% python3 -q
>>> import numpy as np
>>> from numpy import linalg as LA
>>> np.set_printoptions(suppress=True, linewidth=120)
>>> data = np.load("mat.npy")
>>> data
array([[0, 0, 0, 0, 0, 0, 0, 1],
       [0, 0, 0, 0, 0, 0, 0, 0],
       [0, 0, 0, 0, 1, 0, 0, 0],
       [0, 0, 0, 0, 1, 1, 0, 1],
       [0, 0, 1, 1, 0, 0, 0, 0],
       [0, 0, 0, 1, 0, 0, 1, 1],
       [0, 0, 0, 0, 0, 1, 0, 1],
       [1, 0, 0, 1, 0, 1, 1, 0]])
>>> # splits into 2 blocks
>>> rk = LA.matrix_rank(data)
>>> rk
np.int64(6)
>>> ns = LA.svd(data)[2][rk:].T
>>> [int(LA.matrix_rank(data[:i])) for i in range(1, len(data) + 1)]
[1, 1, 2, 3, 4, 5, 5, 6]
>>> [int(LA.matrix_rank(data[:, :j + 1])) for j in range(8)]
[1, 1, 2, 3, 4, 5, 5, 6]
>>> np.allclose(data @ ns, 0)
True
>>> np.round(ns @ ns.T, 1) + 0
array([[ 0. ,  0. ,  0. ,  0. ,  0. ,  0. ,  0. ,  0. ],
       [ 0. ,  1. ,  0. ,  0. ,  0. ,  0. ,  0. ,  0. ],
       [ 0. ,  0. ,  0.3, -0.3,  0. ,  0. ,  0.3,  0. ],
       [ 0. ,  0. , -0.3,  0.3,  0. ,  0. , -0.3,  0. ],
       [ 0. ,  0. ,  0. ,  0. ,  0. ,  0. ,  0. ,  0. ],
       [ 0. ,  0. ,  0. ,  0. ,  0. ,  0. ,  0. ,  0. ],
       [ 0. ,  0. ,  0.3, -0.3,  0. ,  0. ,  0.3,  0. ],
       [ 0. ,  0. ,  0. ,  0. ,  0. ,  0. ,  0. ,  0. ]])
